% ipython --no-banner

In [1]: import numpy as np

In [2]: np.set_printoptions(precision=2, suppress=True, linewidth=120, sign=" ")

In [3]: feats = np.loadtxt("case4.csv", delimiter=",")

In [4]: print(feats)
[[ 0.  3.  0.  3.  0.  3.]
 [ 1.  1.  1.  1.  1.  1.]
 [ 1.  0.  1.  0.  1.  0.]
 [ 0.  3.  0.  3.  0.  3.]
 [ 1.  1.  1.  1.  1.  1.]
 [ 1.  0.  1.  0.  1.  0.]]

In [5]: # row 3 repeats row 0

In [6]: print((feats + feats.T) / 2)
[[ 0.   2.   0.5  1.5  0.5  2. ]
 [ 2.   1.   0.5  2.   1.   0.5]
 [ 0.5  0.5  1.   0.   1.   0.5]
 [ 1.5  2.   0.   3.   0.5  1.5]
 [ 0.5  1.   1.   0.5  1.   1. ]
 [ 2.   0.5  0.5  1.5  1.   0. ]]

In [7]: print(np.round(np.sort(np.abs(np.linalg.eigvals(feats))), 2) + 0)
[ 0.  0.  0.  0.  0.  6.]

In [8]: print(feats @ feats)
[[  6.  12.   6.  12.   6.  12.]
 [  4.   8.   4.   8.   4.   8.]
 [  2.   4.   2.   4.   2.   4.]
 [  6.  12.   6.  12.   6.  12.]
 [  4.   8.   4.   8.   4.   8.]
 [  2.   4.   2.   4.   2.   4.]]

In [9]: print(np.allclose(feats, feats.T))
False

In [10]: print((feats - feats.T) / 2)
[[ 0.   1.  -0.5  1.5 -0.5  1. ]
 [-1.   0.   0.5 -1.   0.   0.5]
 [ 0.5 -0.5  0.   0.   0.  -0.5]
 [-1.5  1.   0.   0.  -0.5  1.5]
 [ 0.5  0.   0.   0.5  0.   0. ]
 [-1.  -0.5  0.5 -1.5  0.   0. ]]

In [11]: print(np.linalg.matrix_power(feats, 2))
[[  6.  12.   6.  12.   6.  12.]
 [  4.   8.   4.   8.   4.   8.]
 [  2.   4.   2.   4.   2.   4.]
 [  6.  12.   6.  12.   6.  12.]
 [  4.   8.   4.   8.   4.   8.]
 [  2.   4.   2.   4.   2.   4.]]

In [12]: print(np.round(feats @ np.linalg.pinv(feats) @ feats, 2) + 0)
[[ 0.  3.  0.  3.  0.  3.]
 [ 1.  1.  1.  1.  1.  1.]
 [ 1.  0.  1.  0.  1.  0.]
 [ 0.  3.  0.  3.  0.  3.]
 [ 1.  1.  1.  1.  1.  1.]
 [ 1.  0.  1.  0.  1.  0.]]

In [13]: x0 = np.array([1, 5, 5, -7, 6, -1])

In [14]: h1 = np.maximum(feats @ x0, 0)

In [15]: print(np.maximum(feats @ (3 * x0), 0))
[  0.  27.  36.   0.  27.  36.]

In [16]: print(h1)
[  0.   9.  12.   0.   9.  12.]

In [17]: print(feats * (h1 > 1e-9)[:, None])
[[ 0.  0.  0.  0.  0.  0.]
 [ 1.  1.  1.  1.  1.  1.]
 [ 1.  0.  1.  0.  1.  0.]
 [ 0.  0.  0.  0.  0.  0.]
 [ 1.  1.  1.  1.  1.  1.]
 [ 1.  0.  1.  0.  1.  0.]]

In [18]: print(feats.T @ h1)
[ 42.  18.  42.  18.  42.  18.]
